$ python -q
>>> import numpy as np
>>> np.set_printoptions(precision=2, suppress=True, linewidth=120, legacy="1.25")
>>> arr = np.load("data.npy")
>>> arr
array([[ 2.,  3.,  1.,  1.],
       [ 0., -7.,  0.,  5.],
       [ 0.,  3., -6., -2.],
       [ 0., -6., -7., -5.]])
>>> (arr + arr.T) / 2
array([[ 2. ,  1.5,  0.5,  0.5],
       [ 1.5, -7. ,  1.5, -0.5],
       [ 0.5,  1.5, -6. , -4.5],
       [ 0.5, -0.5, -4.5, -5. ]])
>>> np.round(np.abs(np.linalg.eigvals(arr)).max(), 2)
9.41
>>> arr @ arr
array([[  4., -18., -11.,  10.],
       [  0.,  19., -35., -60.],
       [  0., -27.,  50.,  37.],
       [  0.,  51.,  77.,   9.]])
>>> np.trace(arr)
-16.0
>>> np.allclose(arr, arr.T)
False
>>> x0 = np.array([0, 2, -3, -2])
>>> y = arr @ x0
>>> coef, lr = np.zeros(4), 1 / np.linalg.norm(arr, 2) ** 2
>>> for i in range(60):
...     coef -= lr * arr.T @ (arr @ coef - y)
...     if i % 10 == 0: print(i, round(np.linalg.norm(arr @ coef - y), 2))
... 
0 9.88
10 0.86
20 0.31
30 0.16
40 0.11
50 0.08
>>> round(float(np.linalg.cond(arr)), 2)
6.29
>>> theta = np.radians(90)
>>> Rm = np.eye(4)
>>> Rm[3, 3] = Rm[2, 2] = np.cos(theta)
>>> Rm[3, 2], Rm[2, 3] = -np.sin(theta), np.sin(theta)
>>> Rm.round(2) + 0
array([[ 1.,  0.,  0.,  0.],
       [ 0.,  1.,  0.,  0.],
       [ 0.,  0.,  0.,  1.],
       [ 0.,  0., -1.,  0.]])
>>> out = arr @ Rm.T
>>> out.round(2) + 0
array([[ 2.,  3.,  1., -1.],
       [ 0., -7.,  5.,  0.],
       [ 0.,  3., -2.,  6.],
       [ 0., -6., -5.,  7.]])
>>> round(np.linalg.det(Rm), 2), np.trace(Rm)
(1.0, 2.0)
>>> np.abs(out - arr).max(axis=0)
array([ 0.,  0.,  5., 12.])
>>> x0 = np.array([-1, -2, 3, -1])
>>> h = np.maximum(arr @ x0, 0)
>>> arr * (h > 1e-9)[:, None]
array([[ 0.,  0.,  0.,  0.],
       [ 0., -7.,  0.,  5.],
       [ 0.,  0., -0., -0.],
       [ 0., -0., -0., -0.]])
>>> arr.T @ h
array([  0., -63.,   0.,  45.])
>>> np.poly(arr)
array([   1.,   16.,   87.,  151., -794.])
>>> np.linalg.eigvals(arr)
array([ 2.  +0.j  , -4.29+4.87j, -4.29-4.87j, -9.41+0.j  ])
>>> np.round(np.linalg.eigvals(arr).sum().real, 2)
-16.0
>>> np.einsum("ii->", arr)
-16.0
>>> out = np.array([[8, -7, -7, 5, 7, 4, 8],
...     [2, -2, -8, 7, -3, 9, 7],
...     [5, -7, -2, -2, -1, 9, -4],
...     [0, 6, 0, -1, 3, -5, -4],
...     [-6, 4, -4, 6, 3, 7, -2],
...     [8, -6, -2, 4, 9, 8, 3],
...     [5, 1, -1, -5, 4, 2, 9]])
>>> m1 = out - out.T
>>> m1
array([[  0,  -9, -12,   5,  13,  -4,   3],
       [  9,   0,  -1,   1,  -7,  15,   6],
       [ 12,   1,   0,  -2,   3,  11,  -3],
       [ -5,  -1,   2,   0,  -3,  -9,   1],
       [-13,   7,  -3,   3,   0,  -2,  -6],
       [  4, -15, -11,   9,   2,   0,   1],
       [ -3,  -6,   3,  -1,   6,  -1,   0]])
>>> r0 = np.array([1, 3])
>>> np.cross(m1[0, :3], m1[6, :3])
array([-99,  36, -27])
>>> np.convolve(m1[0], r0)
array([  0,  -9, -39, -31,  28,  35,  -9,   9])
>>> np.polyval(r0, m1[0])
array([ 3, -6, -9,  8, 16, -1,  6])
>>> r0 = np.array([1, 0, 5, 5, 4, 0, 0, 3]) + 0.5
>>> M = np.outer(r0, r0) / (r0 @ r0)
>>> M.round(2) + 0
array([[0.02, 0.01, 0.09, 0.09, 0.07, 0.01, 0.01, 0.05],
       [0.01, 0.  , 0.03, 0.03, 0.02, 0.  , 0.  , 0.02],
       [0.09, 0.03, 0.32, 0.32, 0.26, 0.03, 0.03, 0.2 ],
       [0.09, 0.03, 0.32, 0.32, 0.26, 0.03, 0.03, 0.2 ],
       [0.07, 0.02, 0.26, 0.26, 0.21, 0.02, 0.02, 0.16],
       [0.01, 0.  , 0.03, 0.03, 0.02, 0.  , 0.  , 0.02],
       [0.01, 0.  , 0.03, 0.03, 0.02, 0.  , 0.  , 0.02],
       [0.05, 0.02, 0.2 , 0.2 , 0.16, 0.02, 0.02, 0.13]])
>>> r = np.linalg.matrix_rank(M)
>>> r
1
>>> null = np.linalg.svd(M)[2][r:].T
>>> [int(np.linalg.matrix_rank(M[:, :j + 1])) for j in range(8)]
[1, 1, 1, 1, 1, 1, 1, 1]
>>> [int(np.linalg.matrix_rank(np.delete(M, i, axis=0))) for i in range(8)]
[1, 1, 1, 1, 1, 1, 1, 1]
>>> np.linalg.matrix_rank(M.T @ M), np.linalg.matrix_rank(M @ M.T)
(1, 1)
>>> np.allclose(M @ null, 0)
True
>>> out = M / np.sqrt((M ** 2).mean(axis=1, keepdims=True))
>>> np.linalg.matrix_rank(M - M.mean(axis=1, keepdims=True))
1
>>> ev, V = np.linalg.eigh(M)
>>> np.round(np.linalg.svd(M, compute_uv=False), 2) + 0
array([1., 0., 0., 0., 0., 0., 0., 0.])
>>> np.round(ev.sum(), 2), np.trace(M)
(1.0, 1.0)
>>> np.round(V.T @ M @ V, 2) + 0
array([[0., 0., 0., 0., 0., 0., 0., 0.],
       [0., 0., 0., 0., 0., 0., 0., 0.],
       [0., 0., 0., 0., 0., 0., 0., 0.],
       [0., 0., 0., 0., 0., 0., 0., 0.],
       [0., 0., 0., 0., 0., 0., 0., 0.],
       [0., 0., 0., 0., 0., 0., 0., 0.],
       [0., 0., 0., 0., 0., 0., 0., 0.],
       [0., 0., 0., 0., 0., 0., 0., 1.]])
>>> np.abs(V[:, -1]).round(6).argmax()
2
>>> (ev > 1e-8).sum(), (ev < -1e-8).sum()
(1, 0)
>>> data = np.load("a.npy")
>>> data
array([[1.  , 0.  , 0.  , 0.  , 0.  , 0.  ],
       [0.25, 0.5 , 0.  , 0.25, 0.  , 0.  ],
       [0.  , 0.  , 0.5 , 0.  , 0.25, 0.25],
       [0.  , 0.  , 0.  , 1.  , 0.  , 0.  ],
       [0.2 , 0.  , 0.2 , 0.2 , 0.4 , 0.  ],
       [0.  , 0.5 , 0.  , 0.  , 0.  , 0.5 ]])
>>> T = np.stack([data, 5 * data, data[::-1]])
>>> (T @ data.T).shape
(3, 6, 6)
>>> np.linalg.matrix_rank(T)
array([6, 6, 6])
>>> T.shape
(3, 6, 6)
>>> np.einsum("bij,cij->bc", T, T)
array([[ 3.53, 17.65,  0.2 ],
       [17.65, 88.25,  1.  ],
       [ 0.2 ,  1.  ,  3.53]])
>>> np.linalg.det(T)
array([  0.04, 585.94,  -0.04])
